In [1]: import numpy as np

In [2]: import numpy.linalg as la

In [3]: np.set_printoptions(precision=3, suppress=True, linewidth=120, sign=" ")

In [4]: rd = lambda a: np.round(a, 3) + 0

In [5]: Y = np.array([[-1, 2, 1, 3, 1, 1, 1, 1, 3], [3, -1, 0, -1, 2, -1, -1, 1, -2]])

In [6]: X = np.block([[np.zeros((2, 2)), Y], [Y.T, np.zeros((9, 9))]])

In [7]: print(X)
[[ 0.  0. -1.  2.  1.  3.  1.  1.  1.  1.  3.]
 [ 0.  0.  3. -1.  0. -1.  2. -1. -1.  1. -2.]
 [-1.  3.  0.  0.  0.  0.  0.  0.  0.  0.  0.]
 [ 2. -1.  0.  0.  0.  0.  0.  0.  0.  0.  0.]
 [ 1.  0.  0.  0.  0.  0.  0.  0.  0.  0.  0.]
 [ 3. -1.  0.  0.  0.  0.  0.  0.  0.  0.  0.]
 [ 1.  2.  0.  0.  0.  0.  0.  0.  0.  0.  0.]
 [ 1. -1.  0.  0.  0.  0.  0.  0.  0.  0.  0.]
 [ 1. -1.  0.  0.  0.  0.  0.  0.  0.  0.  0.]
 [ 1.  1.  0.  0.  0.  0.  0.  0.  0.  0.  0.]
 [ 3. -2.  0.  0.  0.  0.  0.  0.  0.  0.  0.]]

In [8]: vals, evecs = la.eigh(X)

In [9]: x = np.array([0, -1, 2, 0, 0, 2, 1, 1, -1, 1, 0])

In [10]: print((np.sign(evecs[:, -1].round(6)) == np.sign(evecs[0, -1].round(6))).astype(int))
[ 1  0  0  1  1  1  0  1  1  1  1]

In [11]: print(rd(la.eigvalsh(X[1:, 1:])))
[-4.69  0.    0.    0.    0.    0.    0.    0.    0.    4.69]

In [12]: print([round(float(la.det(X[:i, :i])), 2) + 0 for i in range(1, 12)])
[0.0, 0.0, 0.0, 25.0, 0.0, 0.0, 0.0, 0.0, 0.0, 0.0, 0.0]

In [13]: print(rd(la.eigvalsh(X).min()))
-6.192

In [14]: print(np.all(la.eigvalsh(X) > 0))
False
